% python3 -q
>>> import numpy as np
>>> import numpy.linalg as la
>>> np.set_printoptions(suppress=True, linewidth=100)
>>> tidy = lambda a: np.round(a, 1) + 0
>>> arr = np.loadtxt("x.csv", delimiter=",")
>>> print(tidy(arr))
[[ 0.8  0.1  0.  -0.2 -0.2 -0.1  0.1 -0.2]
 [ 0.1  0.8  0.1 -0.2  0.2  0.   0.1  0.2]
 [ 0.   0.1  1.   0.1 -0.1  0.  -0.1 -0.1]
 [-0.2 -0.2  0.1  0.4  0.  -0.2  0.3  0. ]
 [-0.2  0.2 -0.1  0.   0.6 -0.1 -0.1 -0.3]
 [-0.1  0.   0.  -0.2 -0.1  0.9  0.1 -0.1]
 [ 0.1  0.1 -0.1  0.3 -0.1  0.1  0.8  0. ]
 [-0.2  0.2 -0.1  0.  -0.3 -0.1  0.   0.7]]
>>> # equal to its transpose
>>> print(tidy(arr.sum(axis=0)))
[0.1 1.3 0.8 0.2 0.1 0.6 1.2 0.1]
>>> print(tidy(la.norm(arr)))
2.4
>>> print(tidy(arr - arr[0]))
[[ 0.   0.   0.   0.   0.   0.   0.   0. ]
 [-0.7  0.8  0.1  0.   0.4  0.1  0.1  0.4]
 [-0.8  0.   1.   0.3  0.1  0.1 -0.1  0.1]
 [-1.  -0.2  0.1  0.6  0.2  0.   0.3  0.2]
 [-1.   0.1 -0.1  0.2  0.9  0.  -0.2 -0.1]
 [-0.9 -0.1  0.   0.1  0.1  1.1  0.   0.1]
 [-0.7  0.1  0.   0.6  0.1  0.2  0.7  0.2]
 [-1.   0.1 -0.1  0.2 -0.1  0.  -0.1  0.9]]
>>> print(np.count_nonzero(arr))
64
>>> print(tidy(la.svd(arr, compute_uv=False)))
[1. 1. 1. 1. 1. 1. 0. 0.]
>>> X = np.load("m.npy")
>>> print(X)
[[ 2  3  4  5  6  7]
 [ 8  9 10 11 12 13]
 [14 15 16 17 18 19]
 [20 21 22 23 24 25]
 [26 27 28 29 30 31]]
>>> u = np.array([0, 3])
>>> print(np.array([np.convolve(row, u, "same") for row in X]))
[[ 0  6  9 12 15 18]
 [ 0 24 27 30 33 36]
 [ 0 42 45 48 51 54]
 [ 0 60 63 66 69 72]
 [ 0 78 81 84 87 90]]
>>> print(np.convolve(X[1], u))
[ 0 24 27 30 33 36 39]
>>> data = np.load("case3.npy")
>>> print(data)
[[ 2.  -0.1 -2.3  1.   1.9 -3. ]
 [ 2.1  0.1 -2.   1.1  2.  -3. ]
 [ 1.9  0.  -2.1  1.   2.1 -2.9]
 [ 1.9 -0.1 -2.1  1.   2.1 -3.1]
 [ 2.  -0.1 -2.   1.1  2.1 -2.9]
 [ 2.1 -0.1 -2.   1.   1.9 -3. ]
 [ 2.1  0.1 -1.8  1.   1.9 -2.9]
 [ 2.1  0.2 -1.8  1.2  2.1 -3. ]
 [ 2.   0.  -1.9  1.1  2.  -2.8]
 [ 2.   0.  -2.   1.   2.  -3.1]
 [ 1.7  0.1 -2.1  0.9  2.2 -3.1]
 [ 2.   0.2 -2.   1.   1.9 -3. ]
 [ 1.9  0.  -2.1  1.1  1.8 -3. ]
 [ 2.1  0.2 -2.   1.   1.8 -3.1]
 [ 2.   0.  -2.1  0.9  2.  -3.3]
 [ 1.9  0.  -2.   1.   2.  -3. ]
 [ 1.  -2.  -1.9 -0.9 -1.   1. ]
 [ 0.9 -1.8 -2.1 -1.  -0.9  1.2]
 [ 1.  -2.  -1.8 -0.8 -1.   1. ]
 [ 1.  -1.8 -2.  -0.9 -0.9  1. ]
 [ 0.9 -2.  -1.9 -1.2 -0.9  0.8]
 [ 1.  -2.1 -2.  -0.9 -1.   1. ]
 [ 1.1 -2.1 -2.1 -1.1 -1.1  1.1]
 [ 1.1 -1.9 -2.  -1.  -0.9  0.9]
 [ 1.1 -1.9 -2.1 -0.8 -1.   0.9]
 [ 1.  -2.1 -1.9 -0.9 -1.2  0.9]
 [ 1.1 -1.9 -2.1 -0.9 -1.1  1. ]
 [ 1.  -1.8 -2.  -1.1 -1.1  0.9]
 [ 0.9 -1.9 -1.9 -0.9 -0.9  1. ]
 [ 1.  -1.9 -1.9 -0.9 -1.1  0.9]
 [ 1.  -2.1 -1.9 -1.1 -1.   0.9]
 [ 1.  -2.  -2.  -1.1 -1.   1.2]]
>>> U, sv, Vh = la.svd(X)
>>> evecs = Vh[:(sv > 1e-8).sum()]
>>> rng = np.random.default_rng(40)
>>> x0 = X[0] + 3 * X[4] + rng.integers(2) * np.eye(6)[4]
>>> print(x0)
[ 80.  84.  88.  92.  97. 100.]
>>> print(tidy(np.diag(evecs.T @ evecs)))
[0.5 0.3 0.2 0.2 0.3 0.5]
